$ python3 -q
>>> import numpy as np
>>> np.set_printoptions(suppress=True, linewidth=140)
>>> M = np.load("w.npy")
>>> print(M)
[[0 1 0 0 0 4 0]
 [0 0 5 0 0 0 0]
 [3 0 0 0 4 0 0]
 [0 0 0 0 5 3 3]
 [0 0 0 0 0 0 2]
 [0 0 4 0 0 0 0]]
>>> rank = np.linalg.matrix_rank(M)
>>> print(rank)
5
>>> null = np.linalg.svd(M)[2][rank:].T
>>> print([int(np.linalg.matrix_rank(M[:i])) for i in range(1, len(M) + 1)])
[1, 2, 3, 4, 5, 5]
>>> print(np.round(null @ null.T, 2) + 0)
[[ 0.04 -0.18  0.    0.   -0.03  0.04  0.  ]
 [-0.18  0.89  0.    0.    0.13 -0.22  0.  ]
 [ 0.    0.    0.    0.    0.    0.    0.  ]
 [ 0.    0.    0.    1.    0.    0.    0.  ]
 [-0.03  0.13  0.    0.    0.02 -0.03  0.  ]
 [ 0.04 -0.22  0.    0.   -0.03  0.06  0.  ]
 [ 0.    0.    0.    0.    0.    0.    0.  ]]
>>> print(null.shape)
(7, 2)
>>> print(np.round(M @ null, 2) + 0)
[[0. 0.]
 [0. 0.]
 [0. 0.]
 [0. 0.]
 [0. 0.]
 [0. 0.]]
>>> print(np.linalg.matrix_rank(M.T @ M), np.linalg.matrix_rank(M @ M.T))
5 5
>>> J = np.loadtxt("run4.csv", delimiter=",")
>>> print(J)
[[ 1.2   5.71 -4.93  2.18  2.58]
 [-0.77 -2.08  0.14  1.75 -3.26]
 [ 0.48  1.16 -0.29 -4.65  6.63]
 [ 1.79  0.97 -2.53 -0.16  4.  ]
 [ 0.34  2.31 -0.97  1.22  0.98]
 [-0.41  0.94 -1.18  2.21 -2.2 ]
 [ 0.02 -3.33  2.37  0.53 -0.36]
 [-1.13  5.25 -0.52 -0.94  2.65]
 [-0.99  5.77 -0.15 -1.2   1.88]
 [ 0.11  1.37 -0.91  0.47 -1.01]
 [-0.28 -0.19 -0.07 -0.21 -0.04]
 [-0.56  6.39 -1.57 -0.37  3.4 ]
 [-1.26 -0.57  1.8  -1.45 -0.79]
 [ 0.15 -2.17  1.29 -1.49  0.87]
 [ 0.53  6.36 -1.29 -1.73  6.78]
 [-0.32 -0.43 -0.92 -0.94  0.21]
 [ 0.11 -1.45  0.04 -0.26 -1.06]
 [-0.25  0.6   0.88 -0.24  0.53]
 [ 0.21  1.59 -0.28 -2.51  3.81]
 [-0.28  4.89 -0.2  -3.2   4.88]]
>>> basis = J[[18, 1]].astype(float)
>>> for _ in range(6):
...     lab = np.linalg.norm(J[:, None] - basis, axis=-1).argmin(axis=1)
...     basis = np.array([J[lab == j].mean(axis=0) for j in range(2)])
... 
>>> print(lab)
[0 1 0 0 1 1 1 0 0 1 1 0 1 1 0 1 1 1 0 0]
>>> print(basis.round(2))
[[ 0.14  4.23 -1.31 -1.4   4.07]
 [-0.23 -0.45  0.22  0.14 -0.56]]
>>> U, sig, Vh = np.linalg.svd(M)
>>> V = Vh[:(sig > 1e-8).sum()]
>>> rng = np.random.default_rng(74265)
>>> x0 = M[5] + -3 * M[1] + rng.integers(2) * np.eye(7)[3]
>>> print(x0)
[  0.   0. -11.   1.   0.   0.   0.]
>>> print(np.round(np.linalg.norm(x0 - V.T @ V @ x0), 2))
1.0
>>> print(np.linalg.matrix_rank(np.vstack([M, x0])))
6
>>> print(np.round(V.T @ V, 2) + 0)
[[ 0.96  0.18  0.    0.    0.03 -0.04  0.  ]
 [ 0.18  0.11  0.    0.   -0.13  0.22  0.  ]
 [ 0.    0.    1.    0.    0.    0.    0.  ]
 [ 0.    0.    0.    0.    0.    0.    0.  ]
 [ 0.03 -0.13  0.    0.    0.98  0.03  0.  ]
 [-0.04  0.22  0.    0.    0.03  0.94  0.  ]
 [ 0.    0.    0.    0.    0.    0.    1.  ]]
>>> print(np.allclose(V.T @ V @ x0, x0))
False
>>> Xc = J - J.mean(axis=0)
>>> V = np.linalg.svd(Xc)[2][:4]
>>> other = Xc - Xc @ V.T @ V
>>> print(np.round(np.diag(V.T @ V), 2))
[0.27 0.95 0.95 0.94 0.9 ]
>>> print(np.round(np.cov(Xc @ V.T, rowvar=False), 2) + 0)
[[15.38  0.    0.    0.  ]
 [ 0.    5.46  0.    0.  ]
 [ 0.    0.    1.97  0.  ]
 [ 0.    0.    0.    0.38]]
>>> F = np.load("case4.npy")
>>> print(F)
[[0 2 0 2]
 [3 2 3 2]
 [0 2 0 2]
 [3 2 3 2]]
>>> other = F / np.linalg.norm(F, axis=1, keepdims=True)
>>> C2 = other @ other.T
>>> print((np.abs(C2) > 0.9).astype(int))
[[1 0 1 0]
 [0 1 0 1]
 [1 0 1 0]
 [0 1 0 1]]
>>> print(np.linalg.lstsq(F[:-1].T, F[-1])[2])
2
>>> print(np.abs(np.diag(np.linalg.qr(F)[1])) > 1e-9)
[ True  True False False]
>>> print(np.allclose(F[:-1].T @ np.linalg.lstsq(F[:-1].T, F[-1])[0], F[-1]))
True
>>> print(np.argsort(-np.linalg.norm(F, axis=0).round(6), kind="stable")[:3])
[0 2 1]
>>> print(round(np.linalg.norm(F, 2) / np.linalg.norm(F), 2))
0.92
>>> data = np.load("test17.npy")
>>> print(data.round(2))
[[  6.7    3.87  -1.12   3.3    0.5   -3.2   -1.08   8.53]
 [ -2.42   2.15  -6.     3.31  -0.5   -7.25  -0.16   6.21]
 [ -5.23   5.88   0.37   4.05  -0.28  -5.1    7.78   8.5 ]
 [  2.14   2.74  -0.21   2.81   2.64  -5.5   -1.04  10.45]
 [ -4.22   5.32  -5.08   3.57  -3.57  -7.83  10.21   7.62]
 [ -1.63   3.84   5.14   3.43   5.33  -3.48  -0.77  11.31]
 [ -8.14   5.83  -7.23   3.91  -5.51  -9.02  13.51   6.08]
 [  2.64   4.08  -7.96   4.16  -4.33  -4.32   1.21   2.91]
 [ -2.71   4.86  -5.87   4.08  -3.57  -5.9    5.93   4.98]
 [ -2.02   2.72  -1.73   3.35   1.82  -5.78  -0.66   8.15]
 [  1.83   4.58 -11.1    5.18  -6.99  -2.74   0.35  -1.86]
 [ -6.54   3.62 -12.36   4.3   -6.49  -8.26   5.76   1.03]
 [ -1.66   3.48  -0.57   3.28   1.7   -5.73   1.55   9.3 ]]
>>> print(np.allclose(data[:-1].T @ np.linalg.lstsq(data[:-1].T, data[-1])[0], data[-1]))
True
>>> print(np.round(data @ np.linalg.pinv(data) @ data, 2))
[[  6.7    3.87  -1.12   3.3    0.5   -3.2   -1.08   8.53]
 [ -2.42   2.15  -6.     3.31  -0.5   -7.25  -0.16   6.21]
 [ -5.23   5.88   0.37   4.05  -0.28  -5.1    7.78   8.5 ]
 [  2.14   2.74  -0.21   2.81   2.64  -5.5   -1.04  10.45]
 [ -4.22   5.32  -5.08   3.57  -3.57  -7.83  10.21   7.62]
 [ -1.63   3.84   5.14   3.43   5.33  -3.48  -0.77  11.31]
 [ -8.14   5.83  -7.23   3.91  -5.51  -9.02  13.51   6.08]
 [  2.64   4.08  -7.96   4.16  -4.33  -4.32   1.21   2.91]
 [ -2.71   4.86  -5.87   4.08  -3.57  -5.9    5.93   4.98]
 [ -2.02   2.72  -1.73   3.35   1.82  -5.78  -0.66   8.15]
 [  1.83   4.58 -11.1    5.18  -6.99  -2.74   0.35  -1.86]
 [ -6.54   3.62 -12.36   4.3   -6.49  -8.26   5.76   1.03]
 [ -1.66   3.48  -0.57   3.28   1.7   -5.73   1.55   9.3 ]]
>>> print(np.unique(data.round(6), axis=0).shape)
(13, 8)
>>> print(np.linalg.lstsq(data[:-1].T, data[-1])[2])
5
>>> print(round(float(np.trace(np.linalg.pinv(data) @ data)), 2))
5.0
